$ ipython --no-banner

In [1]: import numpy as np

In [2]: import numpy.linalg as la

In [3]: np.set_printoptions(precision=3, suppress=True, linewidth=200)

In [4]: K = np.load("test2.npy")

In [5]: K
Out[5]: 
array([[ 2, -1, -2,  2,  0, -1, -1,  1],
       [-2,  1, -2, -1,  2, -2,  1,  0],
       [-1,  0, -1,  2,  0,  1,  2, -1],
       [ 2, -2,  1, -2,  2, -1, -1,  2],
       [-2,  2, -1,  1,  2, -2,  1,  1],
       [ 0,  1,  2,  2,  2, -2, -2, -2],
       [-2,  1,  1,  0,  2,  1,  2, -1],
       [-1,  0, -1,  2,  2, -2, -1,  0]])

In [6]: O, r_ = la.qr(K)

In [7]: round(float(np.trace(O @ O.T)), 3)
Out[7]: 8.0

In [8]: print(round(abs(r_[0, 0]), 3), np.round(la.norm(K[:, 0]), 3))
4.69 4.69

In [9]: np.round(O @ r_, 3) + 0
Out[9]: 
array([[ 2., -1., -2.,  2.,  0., -1., -1.,  1.],
       [-2.,  1., -2., -1.,  2., -2.,  1.,  0.],
       [-1.,  0., -1.,  2.,  0.,  1.,  2., -1.],
       [ 2., -2.,  1., -2.,  2., -1., -1.,  2.],
       [-2.,  2., -1.,  1.,  2., -2.,  1.,  1.],
       [ 0.,  1.,  2.,  2.,  2., -2., -2., -2.],
       [-2.,  1.,  1.,  0.,  2.,  1.,  2., -1.],
       [-1.,  0., -1.,  2.,  2., -2., -1.,  0.]])

In [10]: np.allclose(r_.T @ r_, K.T @ K)
Out[10]: True

In [11]: x = np.array([-3, -5, -7, -6, -2, 1, 1, 1])

In [12]: rhs = K @ x

In [13]: rhs
Out[13]: array([  0,  16,   0,   5,  -7, -41,  -8,  -9])

In [14]: np.round(la.solve(K.T, K[4]), 3) + 0
Out[14]: array([0., 0., 0., 0., 1., 0., 0., 0.])

In [15]: print(la.solve(K, K[:, 1]))
[ 0.  1.  0.  0.  0.  0. -0.  0.]

In [16]: la.solve(K, rhs + K[:, 0])
Out[16]: array([-2., -5., -7., -6., -2.,  1.,  1.,  1.])

In [17]: W1 = np.array([[2, -1],
    ...:     [0, 1],
    ...:     [1, 2],
    ...:     [-2, 1],
    ...:     [-1, 1],
    ...:     [-1, -2],
    ...:     [-2, 2],
    ...:     [1, -1]])

In [18]: beta = np.array([1, 2])

In [19]: act = np.maximum(K @ W1 + beta, 0)

In [20]: print((act > 0).mean(axis=0))
[0.375 0.75 ]

In [21]: la.matrix_rank(act)
Out[21]: np.int64(2)

In [22]: (act > 0).astype(int)
Out[22]: 
array([[1, 0],
       [0, 1],
       [0, 1],
       [1, 0],
       [0, 1],
       [1, 1],
       [0, 1],
       [0, 1]])

In [23]: Z = np.array([[5, 3], [4, 2]])

In [24]: W1 @ Z
Out[24]: 
array([[  6,   4],
       [  4,   2],
       [ 13,   7],
       [ -6,  -4],
       [ -1,  -1],
       [-13,  -7],
       [ -2,  -2],
       [  1,   1]])
